% ipython --no-banner

In [1]: import numpy as np

In [2]: import numpy.linalg as la

In [3]: np.set_printoptions(precision=3, suppress=True, linewidth=160, sign=" ")

In [4]: F = np.load("sample5.npy")

In [5]: print(F)
[[-6. -2.  0.  0.  0.]
 [-2.  8. -2.  0.  0.]
 [ 0. -2. -9. -2.  0.]
 [ 0.  0. -2. -5. -2.]
 [ 0.  0.  0. -2.  0.]]

In [6]: print(np.round(la.det(F.T), 3))
-1968.0

In [7]: print(round(la.eigvals(F).sum().real, 3))
-12.0

In [8]: print(np.poly(F))
[    1.    12.   -47.  -882. -1956.  1968.]

In [9]: print(np.round(la.det(2 * F), 3), round(la.det(F), 3))
-62976.0 -1968.0

In [10]: rng = np.random.default_rng(289641)

In [11]: M2 = F + rng.integers(-2, 3, (5, 4)) @ rng.integers(-2, 3, (4, 5))

In [12]: print(M2)
[[-9.  4.  2. -4. -2.]
 [-1.  7.  0.  3. -1.]
 [-2.  1. -6. -8.  1.]
 [ 1. -4. -2. -9.  2.]
 [ 1. -2.  2. -2.  2.]]

In [13]: print(M2 - F)
[[-3.  6.  2. -4. -2.]
 [ 1. -1.  2.  3. -1.]
 [-2.  3.  3. -6.  1.]
 [ 1. -4.  0. -4.  4.]
 [ 1. -2.  2.  0.  2.]]

In [14]: print(la.matrix_rank(M2 - F, tol=1e-8))
4

In [15]: print(np.abs(M2 - F).sum(axis=1))
[ 17.   8.  15.  13.   7.]

In [16]: evals, V = la.eigh(F)

In [17]: print(np.abs(V[:, -1]))
[ 0.136  0.984  0.114  0.018  0.004]

In [18]: print(np.round(evals.sum(), 3), np.trace(F))
-12.0 -12.0

In [19]: u = np.array([2, 1])

In [20]: print(np.cross(F[1, :3], F[3, :3]))
[-16.  -4.  -0.]

In [21]: print(np.polyval(u, F[1]))
[-3. 17. -3.  1.  1.]

In [22]: print(np.array([np.convolve(row, u, "same") for row in F]))
[[-12. -10.  -2.   0.   0.]
 [ -4.  14.   4.  -2.   0.]
 [  0.  -4. -20. -13.  -2.]
 [  0.   0.  -4. -12.  -9.]
 [  0.   0.   0.  -4.  -2.]]

In [23]: print(np.convolve(F[1], u))
[-4. 14.  4. -2.  0.  0.]

In [24]: M2 = la.inv(F)

In [25]: print(np.round(la.det(F) * M2, 3) + 0)
[[  304.    72.   -16.     0.    16.]
 [   72.  -216.    48.     0.   -48.]
 [  -16.    48.   208.     0.  -208.]
 [    0.     0.     0.     0.   984.]
 [   16.   -48.  -208.   984. -2252.]]

In [26]: print(np.round(la.inv(M2), 3) + 0)
[[-6. -2.  0.  0.  0.]
 [-2.  8. -2.  0.  0.]
 [ 0. -2. -9. -2.  0.]
 [ 0.  0. -2. -5. -2.]
 [ 0.  0.  0. -2.  0.]]

In [27]: print(round(la.slogdet(F)[0], 3))
-1.0
